In [1]: import numpy as np

In [2]: import numpy.linalg as la

In [3]: np.set_printoptions(precision=2, suppress=True, linewidth=140)

In [4]: J = np.array([[0, 0, 0, 1, 0, 1, 0, 0],
   ...:     [0, 0, 1, 0, 0, 0, 0, 1],
   ...:     [0, 1, 0, 0, 1, 0, 0, 0],
   ...:     [1, 0, 0, 0, 0, 1, 0, 0],
   ...:     [0, 0, 1, 0, 0, 0, 0, 1],
   ...:     [1, 0, 0, 1, 0, 0, 0, 0],
   ...:     [0, 0, 0, 0, 0, 0, 0, 0],
   ...:     [0, 1, 0, 0, 1, 0, 0, 0]])

In [5]: J @ J
Out[5]: 
array([[2, 0, 0, 1, 0, 1, 0, 0],
       [0, 2, 0, 0, 2, 0, 0, 0],
       [0, 0, 2, 0, 0, 0, 0, 2],
       [1, 0, 0, 2, 0, 1, 0, 0],
       [0, 2, 0, 0, 2, 0, 0, 0],
       [1, 0, 0, 1, 0, 2, 0, 0],
       [0, 0, 0, 0, 0, 0, 0, 0],
       [0, 0, 2, 0, 0, 0, 0, 2]])

In [6]: J.sum(axis=0)
Out[6]: array([2, 2, 2, 2, 2, 2, 0, 2])

In [7]: np.trace(J @ J @ J) // 6
Out[7]: np.int64(1)

In [8]: Lm = np.diag(J.sum(axis=1)) - J

In [9]: print(Lm @ np.ones(8))
[0. 0. 0. 0. 0. 0. 0. 0.]

In [10]: print(round(la.det(Lm[1:, 1:])))
0

In [11]: np.round(la.eigvalsh(Lm), 2) + 0
Out[11]: array([0., 0., 0., 2., 2., 3., 3., 4.])

In [12]: Lm
Out[12]: 
array([[ 2,  0,  0, -1,  0, -1,  0,  0],
       [ 0,  2, -1,  0,  0,  0,  0, -1],
       [ 0, -1,  2,  0, -1,  0,  0,  0],
       [-1,  0,  0,  2,  0, -1,  0,  0],
       [ 0,  0, -1,  0,  2,  0,  0, -1],
       [-1,  0,  0, -1,  0,  2,  0,  0],
       [ 0,  0,  0,  0,  0,  0,  0,  0],
       [ 0, -1,  0,  0, -1,  0,  0,  2]])

In [13]: vals, V = la.eigh(Lm)

In [14]: print(np.round(la.eigvalsh(Lm @ Lm), 2) + 0)
[ 0.  0.  0.  4.  4.  9.  9. 16.]

In [15]: vals.round(2) + 0
Out[15]: array([0., 0., 0., 2., 2., 3., 3., 4.])

In [16]: print(np.round(la.norm(J, 2) / la.norm(J), 2))
0.53

In [17]: vals, V = la.eigh(J)

In [18]: np.round(V.T @ J @ V, 2) + 0
Out[18]: 
array([[-2.,  0.,  0.,  0.,  0.,  0.,  0.,  0.],
       [ 0., -1.,  0.,  0.,  0.,  0.,  0.,  0.],
       [ 0.,  0., -1.,  0.,  0.,  0.,  0.,  0.],
       [ 0.,  0.,  0.,  0.,  0.,  0.,  0.,  0.],
       [ 0.,  0.,  0.,  0.,  0.,  0.,  0.,  0.],
       [ 0.,  0.,  0.,  0.,  0.,  0.,  0.,  0.],
       [ 0.,  0.,  0.,  0.,  0.,  0.,  2.,  0.],
       [ 0.,  0.,  0.,  0.,  0.,  0.,  0.,  2.]])
